In [1]: import numpy as np

In [2]: import numpy.linalg as la

In [3]: np.set_printoptions(precision=1, suppress=True, linewidth=100, floatmode="fixed")

In [4]: rd = lambda a: np.round(a, 1) + 0

In [5]: F = np.loadtxt("a.csv", delimiter=",")

In [6]: F
Out[6]: 
array([[  8.0,   8.0,  -1.0,   0.0,   7.0,   7.0,  -2.0,   6.0,  -3.0,  -4.0,  -2.0],
       [  8.0,  10.0,  -8.0,   2.0,  -8.0,  -4.0,  -1.0,  -4.0,   5.0,   6.0,  -6.0],
       [ -1.0,  -8.0,  -4.0,  -1.0,  -2.0,   5.0,  -1.0,   6.0,   0.0,   2.0,   3.0],
       [  0.0,   2.0,  -1.0, -10.0,   4.0,  -5.0,   1.0,  -1.0,   7.0,  -1.0,   9.0],
       [  7.0,  -8.0,  -2.0,   4.0,  -8.0,   2.0,   4.0,  -3.0,   5.0,   6.0,  -8.0],
       [  7.0,  -4.0,   5.0,  -5.0,   2.0,   8.0,   0.0,  -3.0,  -4.0,  -2.0,  -5.0],
       [ -2.0,  -1.0,  -1.0,   1.0,   4.0,   0.0,  -8.0,   4.0,  -7.0,  -6.0,  -1.0],
       [  6.0,  -4.0,   6.0,  -1.0,  -3.0,  -3.0,   4.0,  -6.0,  -6.0,  -2.0,  -4.0],
       [ -3.0,   5.0,   0.0,   7.0,   5.0,  -4.0,  -7.0,  -6.0,   2.0,  -2.0,   2.0],
       [ -4.0,   6.0,   2.0,  -1.0,   6.0,  -2.0,  -6.0,  -2.0,  -2.0,   0.0,  -2.0],
       [ -2.0,  -6.0,   3.0,   9.0,  -8.0,  -5.0,  -1.0,  -4.0,   2.0,  -2.0, -10.0]])

In [7]: rd(la.norm(F, 1)), rd(la.norm(F, np.inf))
Out[7]: (np.float64(62.0), np.float64(62.0))

In [8]: F[7] @ F[9]
Out[8]: np.float64(-39.0)

In [9]: la.norm(F, axis=2)
AxisError: axis 2 is out of bounds for array of dimension 2


In [10]: rd(la.norm(F, 2))
Out[10]: np.float64(30.2)

In [11]: rd(la.norm(F, "nuc"))
Out[11]: np.float64(146.4)

In [12]: rd(la.norm(F, axis=1))
Out[12]: array([17.2, 20.6, 12.7, 16.7, 18.7, 15.4, 13.7, 14.7, 14.9, 12.0, 18.5])

In [13]: la.norm(F, axis=1).argmax()
Out[13]: np.int64(1)

In [14]: W0 = np.load("x.npy")

In [15]: W0
Out[15]: 
array([[-2, -2, -2, -2, -2, -2],
       [ 2,  3,  2,  3,  2,  3],
       [-2, -1, -2, -1, -2, -1],
       [-2, -2, -2, -2, -2, -2],
       [ 2,  3,  2,  3,  2,  3],
       [-2, -1, -2, -1, -2, -1]])

In [16]: rank = la.matrix_rank(W0)

In [17]: rank
Out[17]: np.int64(2)

In [18]: null = la.svd(W0)[2][rank:].T

In [19]: [int(la.matrix_rank(W0[:, :j + 1])) for j in range(6)]
Out[19]: [1, 2, 2, 2, 2, 2]

In [20]: rd(W0 @ null)
Out[20]: 
array([[0.0, 0.0, 0.0, 0.0],
       [0.0, 0.0, 0.0, 0.0],
       [0.0, 0.0, 0.0, 0.0],
       [0.0, 0.0, 0.0, 0.0],
       [0.0, 0.0, 0.0, 0.0],
       [0.0, 0.0, 0.0, 0.0]])

In [21]: np.allclose(W0 @ null, 0)
Out[21]: True

In [22]: [int(la.matrix_rank(np.delete(W0, i, axis=0))) for i in range(6)]
Out[22]: [2, 2, 2, 2, 2, 2]

In [23]: rng = np.random.default_rng(200)

In [24]: labels = rng.permutation(6)

In [25]: labels
Out[25]: array([3, 2, 1, 4, 0, 5])

In [26]: Y = W0[labels][:, labels]

In [27]: np.diag(Y)
Out[27]: array([-2, -2,  3,  2, -2, -1])

In [28]: np.allclose(Y, W0)
Out[28]: False

In [29]: np.argsort(-la.norm(W0, axis=0).round(6), kind="stable")[:3]
Out[29]: array([1, 3, 5])

In [30]: la.matrix_rank(W0, rtol=0.1)
Out[30]: np.int64(2)

In [31]: la.cond(W0) > 100
Out[31]: np.True_

In [32]: [round(float(x), 1) for x in la.svd(W0, compute_uv=False)[:3]]
Out[32]: [12.3, 2.4, 0.0]

In [33]: K = np.loadtxt("case9.csv", delimiter=",")

In [34]: K
Out[34]: 
array([[ -1.0,   3.0,  15.0,  -1.0,   3.0],
       [ -3.0,   3.0,  15.0,   2.0,   0.0],
       [  1.0,   2.0,  10.0,  -1.0,  -2.0],
       [  3.0,  -2.0, -10.0,   0.0,   3.0],
       [  0.0,  -2.0, -10.0,  -2.0,   0.0],
       [ -2.0,   0.0,   0.0,  -3.0,   3.0]])

In [35]: Uu, sig, Vh = la.svd(K)

In [36]: vecs = Vh[:(sig > 1e-8).sum()]

In [37]: x = K[4] + 3 * K[3] + rng.integers(2) * np.eye(5)[1]

In [38]: x
Out[38]: array([  9.0,  -7.0, -40.0,  -2.0,   9.0])

In [39]: la.matrix_rank(np.vstack([K, x]))
Out[39]: np.int64(5)

In [40]: rd(np.diag(vecs.T @ vecs))
Out[40]: array([1.0, 0.0, 1.0, 1.0, 1.0])

In [41]: np.allclose(vecs.T @ vecs @ x, x)
Out[41]: False

In [42]: rd(la.norm(x - vecs.T @ vecs @ x))
Out[42]: np.float64(1.0)

In [43]: Y = K / la.norm(K, axis=1, keepdims=True)

In [44]: C2 = Y @ Y.T

In [45]: (C2 - 2 * np.eye(6)).round(6).argmax(axis=1)
Out[45]: array([1, 0, 1, 4, 3, 0])

In [46]: np.argwhere(np.triu(np.abs(C2) > 0.95, 1))
Out[46]: 
array([[0, 1],
       [1, 3],
       [1, 4]])

In [47]: rank = la.matrix_rank(K)

In [48]: rank
Out[48]: np.int64(4)

In [49]: null = la.svd(K)[2][rank:].T

In [50]: [int(la.matrix_rank(K[:i])) for i in range(1, len(K) + 1)]
Out[50]: [1, 2, 3, 4, 4, 4]

In [51]: rd(null @ null.T)
Out[51]: 
array([[ 0.0,  0.0,  0.0,  0.0,  0.0],
       [ 0.0,  1.0, -0.2,  0.0,  0.0],
       [ 0.0, -0.2,  0.0,  0.0,  0.0],
       [ 0.0,  0.0,  0.0,  0.0,  0.0],
       [ 0.0,  0.0,  0.0,  0.0,  0.0]])

In [52]: A = np.array([[1, -4, -1, -5, 2, 1, 3],
    ...:     [-3, -1, 4, 2, 2, 5, 4],
    ...:     [-5, -3, -2, -2, 0, 1, -3],
    ...:     [-5, -3, -2, -2, 0, 1, -3]])

In [53]: np.unique(A.round(6), axis=0).shape
Out[53]: (3, 7)

In [54]: np.allclose(A[:-1].T @ la.lstsq(A[:-1].T, A[-1])[0], A[-1])
Out[54]: True

In [55]: arr = np.diag(np.array([5, -1, -4, 5, -4, 2, 3, -1, -4, -5])) + 4 * np.eye(10, k=1) + 4 * np.eye(10, k=-1)

In [56]: arr
Out[56]: 
array([[ 5.0,  4.0,  0.0,  0.0,  0.0,  0.0,  0.0,  0.0,  0.0,  0.0],
       [ 4.0, -1.0,  4.0,  0.0,  0.0,  0.0,  0.0,  0.0,  0.0,  0.0],
       [ 0.0,  4.0, -4.0,  4.0,  0.0,  0.0,  0.0,  0.0,  0.0,  0.0],
       [ 0.0,  0.0,  4.0,  5.0,  4.0,  0.0,  0.0,  0.0,  0.0,  0.0],
       [ 0.0,  0.0,  0.0,  4.0, -4.0,  4.0,  0.0,  0.0,  0.0,  0.0],
       [ 0.0,  0.0,  0.0,  0.0,  4.0,  2.0,  4.0,  0.0,  0.0,  0.0],
       [ 0.0,  0.0,  0.0,  0.0,  0.0,  4.0,  3.0,  4.0,  0.0,  0.0],
       [ 0.0,  0.0,  0.0,  0.0,  0.0,  0.0,  4.0, -1.0,  4.0,  0.0],
       [ 0.0,  0.0,  0.0,  0.0,  0.0,  0.0,  0.0,  4.0, -4.0,  4.0],
       [ 0.0,  0.0,  0.0,  0.0,  0.0,  0.0,  0.0,  0.0,  4.0, -5.0]])

In [57]: f = np.array([-2, 0, 2])

In [58]: np.cross(arr[7, :3], arr[2, :3])
Out[58]: array([-0.0,  0.0,  0.0])

In [59]: np.convolve(arr[7], f)
Out[59]: array([ 0.0,  0.0,  0.0,  0.0,  0.0,  0.0, -8.0,  2.0,  0.0, -2.0,  8.0,  0.0])

In [60]: Y = la.inv(arr)

In [61]: rd(Y)
Out[61]: 
array([[-0.5,  0.9,  0.8, -0.2, -0.6, -0.4,  0.8, -0.2, -0.8, -0.7],
       [ 0.9, -1.2, -1.0,  0.2,  0.7,  0.5, -1.0,  0.2,  1.1,  0.8],
       [ 0.8, -1.0, -1.0,  0.2,  0.8,  0.6, -1.1,  0.2,  1.1,  0.9],
       [-0.2,  0.2,  0.2,  0.0,  0.0,  0.0, -0.1,  0.0,  0.1,  0.0],
       [-0.6,  0.7,  0.8,  0.0, -0.8, -0.6,  1.1, -0.2, -1.2, -0.9],
       [-0.4,  0.5,  0.6,  0.0, -0.6, -0.6,  1.2, -0.2, -1.2, -1.0],
       [ 0.8, -1.0, -1.1, -0.1,  1.1,  1.2, -1.7,  0.4,  1.8,  1.4],
       [-0.2,  0.2,  0.2,  0.0, -0.2, -0.2,  0.4,  0.0, -0.1, -0.1],
       [-0.8,  1.1,  1.1,  0.1, -1.2, -1.2,  1.8, -0.1, -1.8, -1.5],
       [-0.7,  0.8,  0.9,  0.0, -0.9, -1.0,  1.4, -0.1, -1.5, -1.4]])

In [62]: (np.abs(Y) > 1e-9).astype(int)
Out[62]: 
array([[1, 1, 1, 1, 1, 1, 1, 1, 1, 1],
       [1, 1, 1, 1, 1, 1, 1, 1, 1, 1],
       [1, 1, 1, 1, 1, 1, 1, 1, 1, 1],
       [1, 1, 1, 1, 1, 1, 1, 1, 1, 1],
       [1, 1, 1, 1, 1, 1, 1, 1, 1, 1],
       [1, 1, 1, 1, 1, 1, 1, 1, 1, 1],
       [1, 1, 1, 1, 1, 1, 1, 1, 1, 1],
       [1, 1, 1, 1, 1, 1, 1, 1, 1, 1],
       [1, 1, 1, 1, 1, 1, 1, 1, 1, 1],
       [1, 1, 1, 1, 1, 1, 1, 1, 1, 1]])

In [63]: rd(arr @ Y)
Out[63]: 
array([[1.0, 0.0, 0.0, 0.0, 0.0, 0.0, 0.0, 0.0, 0.0, 0.0],
       [0.0, 1.0, 0.0, 0.0, 0.0, 0.0, 0.0, 0.0, 0.0, 0.0],
       [0.0, 0.0, 1.0, 0.0, 0.0, 0.0, 0.0, 0.0, 0.0, 0.0],
       [0.0, 0.0, 0.0, 1.0, 0.0, 0.0, 0.0, 0.0, 0.0, 0.0],
       [0.0, 0.0, 0.0, 0.0, 1.0, 0.0, 0.0, 0.0, 0.0, 0.0],
       [0.0, 0.0, 0.0, 0.0, 0.0, 1.0, 0.0, 0.0, 0.0, 0.0],
       [0.0, 0.0, 0.0, 0.0, 0.0, 0.0, 1.0, 0.0, 0.0, 0.0],
       [0.0, 0.0, 0.0, 0.0, 0.0, 0.0, 0.0, 1.0, 0.0, 0.0],
       [0.0, 0.0, 0.0, 0.0, 0.0, 0.0, 0.0, 0.0, 1.0, 0.0],
       [0.0, 0.0, 0.0, 0.0, 0.0, 0.0, 0.0, 0.0, 0.0, 1.0]])

In [64]: Q, r_ = la.qr(arr)

In [65]: np.trace(Q @ Q.T)
Out[65]: np.float64(10.0)

In [66]: rd(Q.T @ Q)
Out[66]: 
array([[1.0, 0.0, 0.0, 0.0, 0.0, 0.0, 0.0, 0.0, 0.0, 0.0],
       [0.0, 1.0, 0.0, 0.0, 0.0, 0.0, 0.0, 0.0, 0.0, 0.0],
       [0.0, 0.0, 1.0, 0.0, 0.0, 0.0, 0.0, 0.0, 0.0, 0.0],
       [0.0, 0.0, 0.0, 1.0, 0.0, 0.0, 0.0, 0.0, 0.0, 0.0],
       [0.0, 0.0, 0.0, 0.0, 1.0, 0.0, 0.0, 0.0, 0.0, 0.0],
       [0.0, 0.0, 0.0, 0.0, 0.0, 1.0, 0.0, 0.0, 0.0, 0.0],
       [0.0, 0.0, 0.0, 0.0, 0.0, 0.0, 1.0, 0.0, 0.0, 0.0],
       [0.0, 0.0, 0.0, 0.0, 0.0, 0.0, 0.0, 1.0, 0.0, 0.0],
       [0.0, 0.0, 0.0, 0.0, 0.0, 0.0, 0.0, 0.0, 1.0, 0.0],
       [0.0, 0.0, 0.0, 0.0, 0.0, 0.0, 0.0, 0.0, 0.0, 1.0]])

In [67]: np.allclose(r_.T @ r_, arr.T @ arr)
Out[67]: True

In [68]: labels = rng.permutation(10)

In [69]: labels
Out[69]: array([4, 1, 5, 2, 0, 9, 6, 3, 8, 7])

In [70]: Y = arr[labels][:, labels]

In [71]: np.trace(Y)
Out[71]: np.float64(-4.0)

In [72]: np.diag(Y)
Out[72]: array([-4.0, -1.0,  2.0, -4.0,  5.0, -5.0,  3.0,  5.0, -4.0, -1.0])

In [73]: mat = np.load("data.npy")

In [74]: mat
Out[74]: 
array([[4, 0, 1, 3, 2],
       [0, 4, 1, 3, 1],
       [1, 1, 2, 2, 3],
       [3, 3, 2, 2, 1],
       [2, 1, 3, 1, 0]])

In [75]: f = np.array([1, -1, -1, -1, -2])

In [76]: Y = mat + np.outer(f, np.eye(5)[2])

In [77]: Y
Out[77]: 
array([[4.0, 0.0, 2.0, 3.0, 2.0],
       [0.0, 4.0, 0.0, 3.0, 1.0],
       [1.0, 1.0, 1.0, 2.0, 3.0],
       [3.0, 3.0, 1.0, 2.0, 1.0],
       [2.0, 1.0, 1.0, 1.0, 0.0]])

In [78]: la.matrix_rank(la.inv(Y) - la.inv(mat), tol=1e-8)
Out[78]: np.int64(1)

In [79]: rd(la.det(Y) / la.det(mat)), rd(1 + la.solve(mat, f)[2])
Out[79]: (np.float64(0.2), np.float64(0.2))

In [80]: Q = mat.astype(float).copy()

In [81]: for j in range(5):
    ...:     Q[:, j] -= Q[:, :j] @ (Q[:, :j].T @ Q[:, j])
    ...:     Q[:, j] /= la.norm(Q[:, j])
    ...: 

In [82]: rd(Q.T @ Q)
Out[82]: 
array([[1.0, 0.0, 0.0, 0.0, 0.0],
       [0.0, 1.0, 0.0, 0.0, 0.0],
       [0.0, 0.0, 1.0, 0.0, 0.0],
       [0.0, 0.0, 0.0, 1.0, 0.0],
       [0.0, 0.0, 0.0, 0.0, 1.0]])

In [83]: rd(Q.T @ mat)
Out[83]: 
array([[ 5.5,  2.2,  3.3,  4.0,  2.6],
       [ 0.0,  4.7,  1.7,  2.6,  0.9],
       [ 0.0,  0.0,  2.3, -0.2,  0.5],
       [ 0.0,  0.0,  0.0,  2.0,  2.2],
       [ 0.0,  0.0,  0.0,  0.0,  1.6]])

In [84]: rd(Q)
Out[84]: 
array([[ 0.7, -0.3, -0.4,  0.4, -0.2],
       [ 0.0,  0.8, -0.2,  0.4, -0.3],
       [ 0.2,  0.1,  0.5,  0.5,  0.7],
       [ 0.5,  0.4, -0.2, -0.6,  0.4],
       [ 0.4,  0.0,  0.7, -0.2, -0.5]])

In [85]: proj = np.triu(np.array([[7, 5, -3, 7, 8],
    ...:     [3, -1, 9, -5, 8],
    ...:     [9, -1, 7, 8, -1],
    ...:     [3, -4, -5, -3, -6],
    ...:     [1, 1, 9, 0, 9]]), 1) + np.eye(5)

In [86]: Y = proj @ mat @ la.inv(proj)

In [87]: Y
Out[87]: 
array([[    38.0,   -144.0,   1448.0, -12536.0, -72915.0],
       [    10.0,    -44.0,    459.0,  -3943.0, -22904.0],
       [    23.0,    -91.0,    903.0,  -7823.0, -45480.0],
       [    -9.0,     42.0,   -421.0,   3637.0,  21138.0],
       [     2.0,     -9.0,     90.0,   -778.0,  -4522.0]])

In [88]: proj @ mat - mat @ proj
Out[88]: 
array([[ 34.0,  26.0,  49.0,  -5.0, -10.0],
       [ 10.0,   2.0,  -4.0,  28.0,   9.0],
       [ 22.0,  18.0,   7.0,  -3.0,   6.0],
       [-12.0, -21.0, -36.0, -28.0, -34.0],
       [  0.0, -10.0,  -3.0, -33.0, -15.0]])

In [89]: rd(la.det(Y))
Out[89]: np.float64(200.0)

In [90]: rd(np.poly(Y))
Out[90]: array([   1.0,  -12.0,   13.0,  124.0, -134.0, -200.0])

In [91]: J = np.loadtxt("test3.csv", delimiter=",")

In [92]: rd(J)
Out[92]: 
array([[1.0, 0.2, 0.0, 0.0, 0.0, 0.0],
       [0.2, 1.0, 0.2, 0.0, 0.0, 0.0],
       [0.0, 0.2, 1.0, 0.2, 0.0, 0.0],
       [0.0, 0.0, 0.2, 1.0, 0.2, 0.0],
       [0.0, 0.0, 0.0, 0.2, 1.0, 0.2],
       [0.0, 0.0, 0.0, 0.0, 0.2, 1.0]])

In [93]: ev, vecs = la.eigvalsh(J)
ValueError: too many values to unpack (expected 2)


In [94]: ev, vecs = la.eigh(J)

In [95]: rd(vecs.T @ J @ vecs)
Out[95]: 
array([[0.7, 0.0, 0.0, 0.0, 0.0, 0.0],
       [0.0, 0.8, 0.0, 0.0, 0.0, 0.0],
       [0.0, 0.0, 0.9, 0.0, 0.0, 0.0],
       [0.0, 0.0, 0.0, 1.0, 0.0, 0.0],
       [0.0, 0.0, 0.0, 0.0, 1.2, 0.0],
       [0.0, 0.0, 0.0, 0.0, 0.0, 1.4]])

In [96]: np.abs(vecs[:, -1]).round(6).argmax()
Out[96]: np.int64(2)

In [97]: rd(la.eigvalsh(J @ J))
Out[97]: array([0.5, 0.6, 0.8, 1.1, 1.5, 2.0])

In [98]: rd(vecs @ np.diag(ev) @ vecs.T)
Out[98]: 
array([[1.0, 0.2, 0.0, 0.0, 0.0, 0.0],
       [0.2, 1.0, 0.2, 0.0, 0.0, 0.0],
       [0.0, 0.2, 1.0, 0.2, 0.0, 0.0],
       [0.0, 0.0, 0.2, 1.0, 0.2, 0.0],
       [0.0, 0.0, 0.0, 0.2, 1.0, 0.2],
       [0.0, 0.0, 0.0, 0.0, 0.2, 1.0]])

In [99]: rd(la.eigvalsh(J + -1 * np.eye(6)))
Out[99]: array([-0.3, -0.2, -0.1,  0.0,  0.2,  0.4])
